$ python -q
>>> import numpy as np
>>> from numpy import linalg as LA
>>> np.set_printoptions(precision=1, suppress=True, linewidth=140, legacy="1.25")
>>> data = np.load("layer6.npy")
>>> data
array([[-1.,  1.,  1.,  1.,  1.,  1.,  1.,  1.,  1.,  1.,  1.,  1.],
       [ 1., -1.,  1.,  1.,  1.,  1.,  1.,  1.,  1.,  1.,  1.,  1.],
       [ 1.,  1., -1.,  1.,  1.,  1.,  1.,  1.,  1.,  1.,  1.,  1.],
       [ 1.,  1.,  1., -1.,  1.,  1.,  1.,  1.,  1.,  1.,  1.,  1.],
       [ 1.,  1.,  1.,  1., -1.,  1.,  1.,  1.,  1.,  1.,  1.,  1.],
       [ 1.,  1.,  1.,  1.,  1., -1.,  1.,  1.,  1.,  1.,  1.,  1.],
       [ 1.,  1.,  1.,  1.,  1.,  1., -1.,  1.,  1.,  1.,  1.,  1.],
       [ 1.,  1.,  1.,  1.,  1.,  1.,  1., -1.,  1.,  1.,  1.,  1.],
       [ 1.,  1.,  1.,  1.,  1.,  1.,  1.,  1., -1.,  1.,  1.,  1.],
       [ 1.,  1.,  1.,  1.,  1.,  1.,  1.,  1.,  1., -1.,  1.,  1.],
       [ 1.,  1.,  1.,  1.,  1.,  1.,  1.,  1.,  1.,  1., -1.,  1.],
       [ 1.,  1.,  1.,  1.,  1.,  1.,  1.,  1.,  1.,  1.,  1., -1.]])
>>> # symmetric
>>> x = np.array([-3, -5, -3, 3, 0, 3, 4, 4, 3, 5, 5, 3])
>>> h1 = np.maximum(data @ x, 0)
>>> np.tanh(data @ x)
array([1., 1., 1., 1., 1., 1., 1., 1., 1., 1., 1., 1.])
>>> (data @ data)[0]
array([12.,  8.,  8.,  8.,  8.,  8.,  8.,  8.,  8.,  8.,  8.,  8.])
>>> np.allclose(data @ data.T, data.T @ data)
True
>>> np.sort(np.abs(np.fft.fft(data[0]))), np.sort(LA.svd(data, compute_uv=False))
(array([ 2.,  2.,  2.,  2.,  2.,  2.,  2.,  2.,  2.,  2.,  2., 10.]), array([ 2.,  2.,  2.,  2.,  2.,  2.,  2.,  2.,  2.,  2.,  2., 10.]))
>>> Y = LA.inv(data)
>>> (np.abs(Y) > 1e-9).astype(int)
array([[1, 1, 1, 1, 1, 1, 1, 1, 1, 1, 1, 1],
       [1, 1, 1, 1, 1, 1, 1, 1, 1, 1, 1, 1],
       [1, 1, 1, 1, 1, 1, 1, 1, 1, 1, 1, 1],
       [1, 1, 1, 1, 1, 1, 1, 1, 1, 1, 1, 1],
       [1, 1, 1, 1, 1, 1, 1, 1, 1, 1, 1, 1],
       [1, 1, 1, 1, 1, 1, 1, 1, 1, 1, 1, 1],
       [1, 1, 1, 1, 1, 1, 1, 1, 1, 1, 1, 1],
       [1, 1, 1, 1, 1, 1, 1, 1, 1, 1, 1, 1],
       [1, 1, 1, 1, 1, 1, 1, 1, 1, 1, 1, 1],
       [1, 1, 1, 1, 1, 1, 1, 1, 1, 1, 1, 1],
       [1, 1, 1, 1, 1, 1, 1, 1, 1, 1, 1, 1],
       [1, 1, 1, 1, 1, 1, 1, 1, 1, 1, 1, 1]])
>>> np.round(data @ Y, 1) + 0
array([[1., 0., 0., 0., 0., 0., 0., 0., 0., 0., 0., 0.],
       [0., 1., 0., 0., 0., 0., 0., 0., 0., 0., 0., 0.],
       [0., 0., 1., 0., 0., 0., 0., 0., 0., 0., 0., 0.],
       [0., 0., 0., 1., 0., 0., 0., 0., 0., 0., 0., 0.],
       [0., 0., 0., 0., 1., 0., 0., 0., 0., 0., 0., 0.],
       [0., 0., 0., 0., 0., 1., 0., 0., 0., 0., 0., 0.],
       [0., 0., 0., 0., 0., 0., 1., 0., 0., 0., 0., 0.],
       [0., 0., 0., 0., 0., 0., 0., 1., 0., 0., 0., 0.],
       [0., 0., 0., 0., 0., 0., 0., 0., 1., 0., 0., 0.],
       [0., 0., 0., 0., 0., 0., 0., 0., 0., 1., 0., 0.],
       [0., 0., 0., 0., 0., 0., 0., 0., 0., 0., 1., 0.],
       [0., 0., 0., 0., 0., 0., 0., 0., 0., 0., 0., 1.]])
>>> round(LA.slogdet(data)[0], 1)
-1.0
>>> np.all(LA.eigvalsh(data) > 0)
False
>>> [round(float(LA.det(data[:i, :i])), 2) + 0 for i in range(1, 13)]
[-1.0, 0.0, 4.0, -16.0, 48.0, -128.0, 320.0, -768.0, 1792.0, -4096.0, 9216.0, -20480.0]
>>> round(LA.eigvalsh(data).min(), 1)
-2.0
>>> ang = np.radians(15)
>>> Rm = np.eye(12)
>>> Rm[6, 6] = Rm[7, 7] = np.cos(ang)
>>> Rm[6, 7], Rm[7, 6] = -np.sin(ang), np.sin(ang)
>>> Rm
array([[ 1. ,  0. ,  0. ,  0. ,  0. ,  0. ,  0. ,  0. ,  0. ,  0. ,  0. ,  0. ],
       [ 0. ,  1. ,  0. ,  0. ,  0. ,  0. ,  0. ,  0. ,  0. ,  0. ,  0. ,  0. ],
       [ 0. ,  0. ,  1. ,  0. ,  0. ,  0. ,  0. ,  0. ,  0. ,  0. ,  0. ,  0. ],
       [ 0. ,  0. ,  0. ,  1. ,  0. ,  0. ,  0. ,  0. ,  0. ,  0. ,  0. ,  0. ],
       [ 0. ,  0. ,  0. ,  0. ,  1. ,  0. ,  0. ,  0. ,  0. ,  0. ,  0. ,  0. ],
       [ 0. ,  0. ,  0. ,  0. ,  0. ,  1. ,  0. ,  0. ,  0. ,  0. ,  0. ,  0. ],
       [ 0. ,  0. ,  0. ,  0. ,  0. ,  0. ,  1. , -0.3,  0. ,  0. ,  0. ,  0. ],
       [ 0. ,  0. ,  0. ,  0. ,  0. ,  0. ,  0.3,  1. ,  0. ,  0. ,  0. ,  0. ],
       [ 0. ,  0. ,  0. ,  0. ,  0. ,  0. ,  0. ,  0. ,  1. ,  0. ,  0. ,  0. ],
       [ 0. ,  0. ,  0. ,  0. ,  0. ,  0. ,  0. ,  0. ,  0. ,  1. ,  0. ,  0. ],
       [ 0. ,  0. ,  0. ,  0. ,  0. ,  0. ,  0. ,  0. ,  0. ,  0. ,  1. ,  0. ],
       [ 0. ,  0. ,  0. ,  0. ,  0. ,  0. ,  0. ,  0. ,  0. ,  0. ,  0. ,  1. ]])
>>> Y = data @ Rm.T
>>> round(LA.det(Rm), 1), round(float(np.trace(Rm)), 1)
(1.0, 11.9)
>>> LA.svd(data, compute_uv=False), LA.svd(Y, compute_uv=False)
(array([10.,  2.,  2.,  2.,  2.,  2.,  2.,  2.,  2.,  2.,  2.,  2.]), array([10.,  2.,  2.,  2.,  2.,  2.,  2.,  2.,  2.,  2.,  2.,  2.]))
>>> Y = np.array([[1, -2, 0, 0, 2, 1, 1],
...     [0, -1, 2, 2, -1, 2, -2],
...     [-2, 0, 0, 1, 1, -1, 2],
...     [0, -1, -1, -1, -1, -2, 0],
...     [2, -2, -1, 1, 0, 1, 1],
...     [-1, -1, 1, 0, -2, 1, 0],
...     [1, 1, 0, -2, 0, 1, -2]])
>>> W0 = np.triu(Y)
>>> W0
array([[ 1, -2,  0,  0,  2,  1,  1],
       [ 0, -1,  2,  2, -1,  2, -2],
       [ 0,  0,  0,  1,  1, -1,  2],
       [ 0,  0,  0, -1, -1, -2,  0],
       [ 0,  0,  0,  0,  0,  1,  1],
       [ 0,  0,  0,  0,  0,  1,  0],
       [ 0,  0,  0,  0,  0,  0, -2]])
>>> rng = np.random.default_rng(9741)
>>> labels = rng.permutation(7)
>>> labels
array([3, 1, 5, 6, 2, 4, 0])
>>> Y = W0[labels][:, labels]
>>> np.allclose(Y, W0)
False
>>> round(float(LA.det(Y)), 1), np.round(LA.det(W0[labels]), 1)
(0.0, 0.0)
>>> np.trace(Y)
-2
>>> np.sort(np.abs(LA.eigvals(Y)))
array([0., 0., 1., 1., 1., 1., 2.])
>>> np.diag(Y)
array([-1, -1,  1, -2,  0,  0,  1])
>>> left, s, vt = LA.svd(W0)
>>> vecs = vt[:(s > 1e-8).sum()]
>>> x = W0[4] + 3 * W0[6] + rng.integers(2) * np.eye(7)[0]
>>> x
array([ 0.,  0.,  0.,  0.,  0.,  1., -5.])
>>> LA.matrix_rank(np.vstack([W0, x]))
5
>>> np.allclose(vecs.T @ vecs @ x, x)
True
>>> np.round(vecs.T @ vecs, 1) + 0
array([[ 0.1, -0.3,  0. , -0.1,  0.1,  0. ,  0. ],
       [-0.3,  0.7, -0.3,  0.1, -0.1,  0. ,  0. ],
       [ 0. , -0.3,  0.4,  0.3, -0.3,  0. ,  0. ],
       [-0.1,  0.1,  0.3,  0.8,  0.2,  0. ,  0. ],
       [ 0.1, -0.1, -0.3,  0.2,  0.8,  0. ,  0. ],
       [ 0. ,  0. ,  0. ,  0. ,  0. ,  1. ,  0. ],
       [ 0. ,  0. ,  0. ,  0. ,  0. ,  0. ,  1. ]])
>>> round(float(LA.norm(W0, 2) / LA.norm(W0)), 1)
0.7
>>> LA.matrix_rank(W0, rtol=0.1)
5
>>> u = np.array([3, 5, 1, 0]) + 0.5
>>> F = np.eye(4) - 2 * np.outer(u, u) / (u @ u)
>>> F.round(1) + 0
array([[ 0.5, -0.9, -0.2, -0.1],
       [-0.9, -0.3, -0.4, -0.1],
       [-0.2, -0.4,  0.9,  0. ],
       [-0.1, -0.1,  0. ,  1. ]])
>>> np.round(LA.det(F.T), 1)
-1.0
>>> np.einsum("ij,ji->", F, F)
4.0
>>> proj = np.triu(np.array([[2, 1, 3, 3], [2, 5, 4, 4], [0, 4, 0, 2], [5, 3, 2, 1]]), 1) + np.eye(4)
>>> Y = proj @ F @ LA.inv(proj)
>>> LA.matrix_rank(Y)
4
>>> Y.round(1) + 0
array([[ -1.3,  -1.3,  11.3, -10.7],
       [ -2.1,  -0.2,  10.2,  -9.6],
       [ -0.4,  -0.2,   2.9,  -1.8],
       [ -0.1,   0. ,   0.4,   0.6]])
>>> Y = LA.inv(F)
>>> (np.abs(Y) > 1e-9).astype(int)
array([[1, 1, 1, 1],
       [1, 1, 1, 1],
       [1, 1, 1, 1],
       [1, 1, 1, 1]])
>>> Y.round(1) + 0
array([[ 0.5, -0.9, -0.2, -0.1],
       [-0.9, -0.3, -0.4, -0.1],
       [-0.2, -0.4,  0.9,  0. ],
       [-0.1, -0.1,  0. ,  1. ]])
>>> np.round(LA.det(F) * LA.det(Y), 1)
1.0
>>> np.round(LA.inv(Y), 1) + 0
array([[ 0.5, -0.9, -0.2, -0.1],
       [-0.9, -0.3, -0.4, -0.1],
       [-0.2, -0.4,  0.9,  0. ],
       [-0.1, -0.1,  0. ,  1. ]])
>>> J = np.array([[-1.2, -2.0, -0.7, -0.7],
...     [1.4, 1.3, 0.2, 0.6],
...     [0.4, -0.1, -0.7, -0.4],
...     [-1.5, -0.5, 0.0, 0.1],
...     [-0.2, -2.2, 1.0, -1.2],
...     [1.3, -0.5, 1.7, 0.8],
...     [0.9, 0.6, -1.3, 1.2],
...     [-1.6, -0.2, 1.3, -0.2],
...     [-0.8, -2.9, -0.3, 0.1],
...     [1.5, -0.3, 1.0, -0.7],
...     [-0.2, -1.2, 0.0, 0.8],
...     [0.5, -1.1, -0.7, 0.0],
...     [-1.0, -0.9, -2.1, 1.3]])
>>> J
array([[-1.2, -2. , -0.7, -0.7],
       [ 1.4,  1.3,  0.2,  0.6],
       [ 0.4, -0.1, -0.7, -0.4],
       [-1.5, -0.5,  0. ,  0.1],
       [-0.2, -2.2,  1. , -1.2],
       [ 1.3, -0.5,  1.7,  0.8],
       [ 0.9,  0.6, -1.3,  1.2],
       [-1.6, -0.2,  1.3, -0.2],
       [-0.8, -2.9, -0.3,  0.1],
       [ 1.5, -0.3,  1. , -0.7],
       [-0.2, -1.2,  0. ,  0.8],
       [ 0.5, -1.1, -0.7,  0. ],
       [-1. , -0.9, -2.1,  1.3]])
>>> x = np.array([1, 9, 9, -1])
>>> target = J @ x
>>> c, lr = np.zeros(4), 1 / LA.norm(J, 2) ** 2
>>> for i in range(60):
...     c -= lr * J.T @ (J @ c - target)
...     if i % 10 == 0: print(i, round(LA.norm(J @ c - target), 1))
... 
0 17.1
10 0.8
20 0.1
30 0.0
40 0.0
50 0.0
>>> c
array([ 1.,  9.,  9., -1.])
>>> np.round(LA.cond(J), 1)
2.5
>>> Xc = J - J.mean(axis=0)
>>> vecs = LA.svd(Xc)[2][:3]
>>> Y = Xc - Xc @ vecs.T @ vecs
>>> LA.norm(Y, axis=1).round(6).argmax()
5
>>> np.round(np.cov(Xc @ vecs.T, rowvar=False), 1) + 0
array([[2. , 0. , 0. ],
       [0. , 1.4, 0. ],
       [0. , 0. , 0.6]])
>>> round(float(LA.norm(Y) / LA.norm(Xc)), 1)
0.3
>>> np.round(Y.std(axis=0), 1) + 0
array([0. , 0.2, 0.2, 0.5])
>>> W2 = J[[11, 3]].astype(float)
>>> for _ in range(3):
...     labels = LA.norm(J[:, None] - W2, axis=-1).argmin(axis=1)
...     W2 = np.array([J[labels == j].mean(axis=0) for j in range(2)])
... 
>>> labels
array([1, 0, 0, 1, 1, 0, 0, 1, 1, 0, 0, 0, 0])
>>> W2[1] - W2[0]
array([-1.7, -1.3,  0.5, -0.8])
>>> q, Rm = LA.qr(J)
>>> np.allclose(Rm.T @ Rm, J.T @ J)
True
>>> round(abs(Rm[0, 0]), 1), round(LA.norm(J[:, 0]), 1)
(3.9, 3.9)
>>> np.round(q.T @ q, 1) + 0
array([[1., 0., 0., 0.],
       [0., 1., 0., 0.],
       [0., 0., 1., 0.],
       [0., 0., 0., 1.]])
>>> np.round(q @ Rm, 1) + 0
array([[-1.2, -2. , -0.7, -0.7],
       [ 1.4,  1.3,  0.2,  0.6],
       [ 0.4, -0.1, -0.7, -0.4],
       [-1.5, -0.5,  0. ,  0.1],
       [-0.2, -2.2,  1. , -1.2],
       [ 1.3, -0.5,  1.7,  0.8],
       [ 0.9,  0.6, -1.3,  1.2],
       [-1.6, -0.2,  1.3, -0.2],
       [-0.8, -2.9, -0.3,  0.1],
       [ 1.5, -0.3,  1. , -0.7],
       [-0.2, -1.2,  0. ,  0.8],
       [ 0.5, -1.1, -0.7,  0. ],
       [-1. , -0.9, -2.1,  1.3]])
>>> C2 = np.cov(J, rowvar=False)
>>> np.argsort(-J.std(axis=0).round(6), kind="stable")
array([1, 0, 2, 3])
>>> np.polyfit(J[:, 1], J[:, 3], 1)
array([0.3, 0.3])
>>> LA.eigvalsh(C2)[::-1]
array([2. , 1.4, 0.6, 0.3])
>>> W2 = np.array([[-2, -2, 2, -2, 0, -2, 0, -2, 3],
...     [3, 0, 3, 3, 1, -3, 0, 3, 1],
...     [0, 0, -2, 3, 2, 1, -2, -1, -2]])
>>> mat = np.repeat(W2, 17 // 3, axis=0)
>>> mat = mat + 0.3 * rng.normal(size=mat.shape)
>>> mat.round(1) + 0
array([[-1.9, -2. ,  1.7, -1.9, -0.2, -1.8, -0.7, -1.7,  3. ],
       [-1.9, -2.1,  2.5, -2.5,  0.4, -1.6,  0.2, -2.1,  3.5],
       [-2.3, -2.5,  2.1, -1.8, -0.3, -2.1,  0.5, -1.7,  2.8],
       [-2.4, -1.9,  2.6, -2.5, -0.1, -2.4, -0.2, -1.9,  3.4],
       [-1.9, -1.7,  2.4, -1.8,  0. , -1.5,  0. , -1.9,  3.1],
       [ 3.3,  0.1,  2.8,  3.3,  1.3, -3.2,  0.2,  3.3,  0.9],
       [ 2.3,  0. ,  3.6,  2.7,  1.3, -3.1,  0.1,  3. ,  1. ],
       [ 2.6,  0.1,  3.1,  2.8,  1. , -2.9,  0.4,  2.7,  0.6],
       [ 2.8,  0.5,  3.2,  2.7,  1.4, -2.6,  0.5,  2.7,  1.2],
       [ 2.7,  0. ,  3.4,  3.6,  1.4, -2.5, -0.4,  3.1,  0.9],
       [-0.1,  0.4, -2. ,  3.3,  1.6,  1.1, -1.3, -0.8, -2.2],
       [-0.3,  0.1, -2.1,  3. ,  1.9,  0.7, -1.7, -0.8, -1.7],
       [-0.1,  0.4, -1.7,  3.3,  1.7,  1.5, -1.6, -1.3, -2.2],
       [-0.1,  0.1, -2.1,  2.8,  2.1,  0.6, -1.5, -0.6, -2.3],
       [ 0.4,  0. , -1.5,  3. ,  2.1,  1.5, -1.9, -1.5, -2. ]])
>>> x = np.array([-2, -2, -3, 0, -2, 4, 3, 0, 3])
>>> target = mat @ x
>>> c, lr = np.zeros(9), 1 / LA.norm(mat, 2) ** 2
>>> for i in range(5):
...     c -= lr * mat.T @ (mat @ c - target)
...     if i % 1 == 0: print(i, round(LA.norm(mat @ c - target), 1))
... 
0 9.8
1 7.9
2 6.8
3 6.0
4 5.5
>>> c.round(1) + 0
array([-1.5,  0. , -1.5, -2.4, -1.2,  1.5,  0.4, -1.3, -0.1])
>>> np.round(LA.cond(mat), 1)
26.6
>>> x = np.array([-3, -3, 0, -2, 1, -3, 3, -2, -2])
>>> target = mat @ x
>>> np.round(LA.solve(mat.T @ mat, mat.T @ target), 1) + 0
array([-3., -3.,  0., -2.,  1., -3.,  3., -2., -2.])
>>> np.round(LA.lstsq(mat, target)[0], 1) + 0
array([-3., -3.,  0., -2.,  1., -3.,  3., -2., -2.])
>>> target = target + 0.3 * rng.normal(size=15)
>>> target
array([ 15.9,  19.5,  23.4,  20.8,  16.8, -13.5,  -9.2, -10.6, -13. , -16. ,  -6.9,  -5. ,  -7.8,  -4.1,  -9. ])
>>> c, *_ = LA.lstsq(mat, target)
>>> c.round(1) + 0
array([-3.6, -2.7,  0. , -1.9,  1.1, -3. ,  3.1, -1.7, -2. ])
>>> [round(float(LA.norm(LA.solve(mat.T @ mat + lam * np.eye(9), mat.T @ target))), 2) for lam in (0, 1, 10, 100)]
[7.12, 5.11, 3.58, 2.44]
